$ python -q
>>> import numpy as np
>>> from numpy import linalg as LA
>>> np.set_printoptions(precision=2, suppress=True, linewidth=200)
>>> tidy = lambda a: np.round(a, 2) + 0
>>> J = np.loadtxt("layer9.csv", delimiter=",")
>>> print(J)
[[  4.13  17.47  12.15 -22.96]
 [ 25.66 -15.1   -7.23  15.37]
 [-19.42  -4.36   3.17  31.79]
 [ 17.36  -0.37   3.29  -0.9 ]
 [  1.73  11.35 -22.21 -22.76]
 [-19.98 -29.7  -23.66 -22.97]
 [-21.25  -1.14   4.63   9.16]
 [ -1.78   3.04   2.42 -12.63]
 [ 27.04   8.04 -13.76  -1.44]
 [ -0.86  20.88  30.9    7.57]
 [  8.4    8.61   3.15 -19.53]
 [  0.48  -3.22  24.32  52.44]
 [ -8.13 -16.08  -4.98  25.21]
 [-16.47 -16.37  15.32 -38.47]
 [  0.48 -16.97  -2.3   24.78]
 [ -8.24  11.47 -13.9   28.9 ]
 [-21.97 -33.13  29.04   3.49]]
>>> cent = J[[7, 4]].astype(float)
>>> for _ in range(7):
...     z = LA.norm(J[:, None] - cent, axis=-1).argmin(axis=1)
...     cent = np.array([J[z == j].mean(axis=0) for j in range(2)])
... 
>>> print(z)
[1 0 0 1 1 1 0 1 1 0 1 0 0 1 0 0 0]
>>> print(np.abs(cent[1] - cent[0]).argmax())
3
>>> print(np.bincount(z))
[9 8]
>>> print(tidy(cent))
[[ -5.92  -6.41   7.07  22.08]
 [  2.55   0.26  -2.91 -17.71]]
>>> print(tidy(cent.reshape(-1, 2)))
[[ -5.92  -6.41]
 [  7.07  22.08]
 [  2.55   0.26]
 [ -2.91 -17.71]]
>>> print(tidy(cent.reshape(2, -1)))
[[ -5.92  -6.41   7.07  22.08]
 [  2.55   0.26  -2.91 -17.71]]
>>> print(tidy(cent.ravel(order="F")))
[ -5.92   2.55  -6.41   0.26   7.07  -2.91  22.08 -17.71]
>>> blk = cent.reshape(2, 2, -1)
>>> print(tidy(blk.sum(axis=1)))
[[  1.16  15.67]
 [ -0.36 -17.45]]
>>> print(np.einsum("ihd,jhd->hij", blk, blk).shape)
(2, 2, 2)
>>> z = J[:, 1] > np.median(J[:, 1])
>>> f = J[z].mean(axis=0) - J[~z].mean(axis=0)
>>> print(((J - J.mean(axis=0)) @ f > 0).astype(int))
[1 0 0 1 1 0 0 1 1 1 1 0 0 1 0 0 0]
>>> print(tidy(f))
[ 14.93  25.18  -4.   -16.67]
>>> print(np.argsort(-np.abs(f).round(6), kind="stable"))
[1 3 0 2]
>>> M = np.load("w.npy")
>>> print(M)
[[3. 1. 1. 1. 1.]
 [1. 3. 1. 1. 1.]
 [1. 1. 3. 1. 1.]
 [1. 1. 1. 3. 1.]
 [1. 1. 1. 1. 3.]]
>>> # symmetric
>>> def softmax(z):
...     e = np.exp(z - z.max(axis=-1, keepdims=True))
...     return e / e.sum(axis=-1, keepdims=True)
... 
>>> print(tidy(softmax(M[1])))
[0.09 0.65 0.09 0.09 0.09]
>>> print(tidy(softmax(M).sum(axis=1)))
[1. 1. 1. 1. 1.]
>>> print(tidy(softmax(M[1] + 3)))
[0.09 0.65 0.09 0.09 0.09]
>>> scores = M @ M.T / np.sqrt(5)
>>> print(tidy(softmax(scores)[1] @ M))
[1.2 2.2 1.2 1.2 1.2]
>>> print(softmax(scores).round(6).argmax(axis=1))
[0 1 2 3 4]
>>> print(tidy(softmax(scores)))
[[0.6 0.1 0.1 0.1 0.1]
 [0.1 0.6 0.1 0.1 0.1]
 [0.1 0.1 0.6 0.1 0.1]
 [0.1 0.1 0.1 0.6 0.1]
 [0.1 0.1 0.1 0.1 0.6]]
>>> print(LA.norm(M, axis=1).argmax())
0
>>> print(tidy(LA.norm(M, axis=0)))
[3.61 3.61 3.61 3.61 3.61]
>>> print(tidy(LA.norm(M, 2)))
7.0
>>> print(tidy(LA.norm(M, 1)), tidy(LA.norm(M, np.inf)))
7.0 7.0
>>> print(tidy(LA.norm(M[2] - M[0])))
2.83
>>> print(tidy(LA.norm(M[2], 1)), tidy(LA.norm(M[2], np.inf)))
7.0 3.0
>>> print(M[2] @ M[0])
9.0
>>> w, vecs = LA.eigh(M)
>>> print(w.sum(), np.trace(M))
15.0 15.0
>>> print(np.unique(w.round(6) + 0, return_counts=True)[1])
[4 1]
>>> print(np.abs(vecs[:, -1]).round(6).argmax())
0
>>> print(tidy(LA.eigvalsh(M @ M)))
[ 4.  4.  4.  4. 49.]
>>> Y = M / np.sqrt((M ** 2).mean(axis=1, keepdims=True))
>>> print(LA.matrix_rank(M - M.mean(axis=1, keepdims=True)))
4
>>> print(tidy(M - M.mean(axis=1, keepdims=True)))
[[ 1.6 -0.4 -0.4 -0.4 -0.4]
 [-0.4  1.6 -0.4 -0.4 -0.4]
 [-0.4 -0.4  1.6 -0.4 -0.4]
 [-0.4 -0.4 -0.4  1.6 -0.4]
 [-0.4 -0.4 -0.4 -0.4  1.6]]
>>> E = np.array([[3.0, 1.0, 0.0], [0.0, 3.0, 1.0], [0.0, 0.0, 3.0]])
>>> # triangular, det is the product of the diagonal
>>> print(np.allclose(E, E.T))
False
>>> print(tidy(LA.det(E)))
27.0
>>> print(tidy(np.sort(np.abs(LA.eigvals(E)))))
[3. 3. 3.]
>>> print(tidy(LA.matrix_power(E, 2)))
[[9. 6. 1.]
 [0. 9. 6.]
 [0. 0. 9.]]
>>> print(tidy(np.abs(LA.eigvals(E)).max()))
3.0
>>> print(E @ E)
[[9. 6. 1.]
 [0. 9. 6.]
 [0. 0. 9.]]
>>> P = np.triu(np.array([[9, -8, 9], [9, 0, -7], [-2, 4, 9]]), 1) + np.eye(3)
>>> Y = P @ E @ LA.inv(P)
>>> print(np.trace(Y), np.trace(E))
9.0 9.0
>>> print(LA.matrix_rank(Y))
3
>>> print(P @ E - E @ P)
[[ 0.  0. -1.]
 [ 0.  0.  0.]
 [ 0.  0.  0.]]
>>> print(np.poly(Y))
[  1.  -9.  27. -27.]
>>> w, vecs = LA.eig(E)
>>> print(tidy(np.sort(LA.eigvals(LA.inv(E)))))
[0.33 0.33 0.33]
>>> print(tidy(np.sort(LA.eigvals(E @ E))))
[9. 9. 9.]
>>> rng = np.random.default_rng(22)
>>> Y = E + rng.integers(-2, 3, (3, 2)) @ rng.integers(-2, 3, (2, 3))
>>> print(Y)
[[ 2.  4. -4.]
 [-1.  8. -5.]
 [-2.  6. -5.]]
>>> print(LA.matrix_rank(Y - E, tol=1e-8))
2
>>> print(tidy(np.poly(Y)))
[ 1. -5. -8. 40.]
>>> print(tidy(LA.det(Y[::-1])))
40.0
>>> print(tidy(LA.eigvals(Y).sum().real))
5.0
>>> print(np.einsum("ii->", Y))
5.0
>>> F = np.array([[1, 2, 2, 1, 1],
...     [1, 1, 2, 2, 1],
...     [1, 1, 1, 2, 2],
...     [2, 1, 1, 1, 2],
...     [2, 2, 1, 1, 1]])
>>> q, r_ = LA.qr(F)
>>> print(tidy(abs(r_[0, 0])), tidy(LA.norm(F[:, 0])))
3.32 3.32
>>> print(np.allclose(r_.T @ r_, F.T @ F))
True
>>> print(tidy(r_))
[[-3.32 -3.02 -2.71 -2.71 -3.02]
 [ 0.    1.38  1.32  0.59 -0.07]
 [ 0.    0.    1.38  1.35  0.66]
 [ 0.    0.    0.    1.21  0.8 ]
 [ 0.    0.    0.    0.   -0.91]]
>>> print(tidy(np.abs(np.diag(r_))))
[3.32 1.38 1.38 1.21 0.91]
>>> print(np.trace(q @ q.T))
5.0
>>> P = np.triu(np.array([[-3, -3, -3, 0, -2],
...     [-2, 3, -2, 2, 1],
...     [1, 3, 1, 1, 3],
...     [0, -3, 3, -2, 0],
...     [1, 2, 3, 2, -1]]), 1) + np.eye(5)
>>> Y = P @ F @ LA.inv(P)
>>> print(P @ F - F @ P)
[[-10.  -7.  -4. -20. -17.]
 [  4.   5.   6.  -5.  -4.]
 [  8.  10.   9.   1.   3.]
 [  0.   6.   8.  -3.   0.]
 [  0.   6.  10.  -5.  -1.]]
>>> print(tidy(LA.det(Y)))
7.0
>>> print(np.trace(Y), np.trace(F))
5.0 5
>>> Y = LA.inv(F)
>>> print(tidy(LA.slogdet(F)[0]))
1.0
>>> print(tidy(LA.cond(F)))
11.33
>>> Y = F[0, 0] * F[1:] - np.outer(F[1:, 0], F[0])
>>> print(Y)
[[ 0 -1  0  1  0]
 [ 0 -1 -1  1  1]
 [ 0 -3 -3 -1  0]
 [ 0 -2 -3 -1 -1]]
>>> print(LA.matrix_rank(Y), LA.matrix_rank(F))
4 5
>>> print(np.allclose(F, F.T))
False
>>> print((F - F.T) / 2)
[[ 0.   0.5  0.5 -0.5 -0.5]
 [-0.5  0.   0.5  0.5 -0.5]
 [-0.5 -0.5  0.   0.5  0.5]
 [ 0.5 -0.5 -0.5  0.   0.5]
 [ 0.5  0.5 -0.5 -0.5  0. ]]
>>> print(tidy(LA.det(F)))
7.0
>>> f = np.array([2, 0, 1])
>>> v = np.array([1, 2])
>>> feats = np.outer(f, v)
>>> print(feats)
[[2 4]
 [0 0]
 [1 2]]
>>> # rank 1
>>> Y = np.array([[0, 1], [2, -2]])
>>> cent = np.kron(Y, feats)
>>> print(cent.shape)
(6, 4)
>>> print(LA.matrix_rank(cent))
2
>>> print(softmax(feats[1]))
[0.5 0.5]
>>> scores = feats @ feats.T / np.sqrt(2)
>>> print(softmax(scores)[1] @ feats)
[1. 2.]
>>> print(softmax(scores).round(6).argmax(axis=1))
[0 0 0]
>>> print(tidy(softmax(scores + np.triu(np.full(scores.shape, -np.inf), 1))))
[[1.   0.   0.  ]
 [0.5  0.5  0.  ]
 [0.97 0.   0.03]]
>>> A = rng.normal(size=(13, 3)) + 3 * np.array([1, 2, 3])
>>> print(tidy(A))
[[ 3.94  7.26  8.64]
 [ 2.3   6.47 10.21]
 [ 5.16  6.89 10.59]
 [ 2.55  5.13  7.28]
 [ 1.85  5.64  9.19]
 [ 1.69  6.82  8.9 ]
 [ 2.36  5.23 11.02]
 [ 3.17  5.1   8.05]
 [ 4.84  5.42 10.19]
 [ 4.42  3.68 10.35]
 [ 2.79  4.92  8.46]
 [ 3.56  6.37  9.43]
 [ 2.28  7.28 10.5 ]]
>>> dist = LA.norm(A[:, None] - A[None], axis=-1)
>>> print(tidy(LA.norm(A, axis=1)))
[11.96 12.31 13.65  9.26 10.94 11.33 12.43 10.04 12.51 11.84 10.17 11.92 12.98]
>>> print(dist.mean(axis=1).argmax())
9
>>> print(dist.shape)
(13, 13)
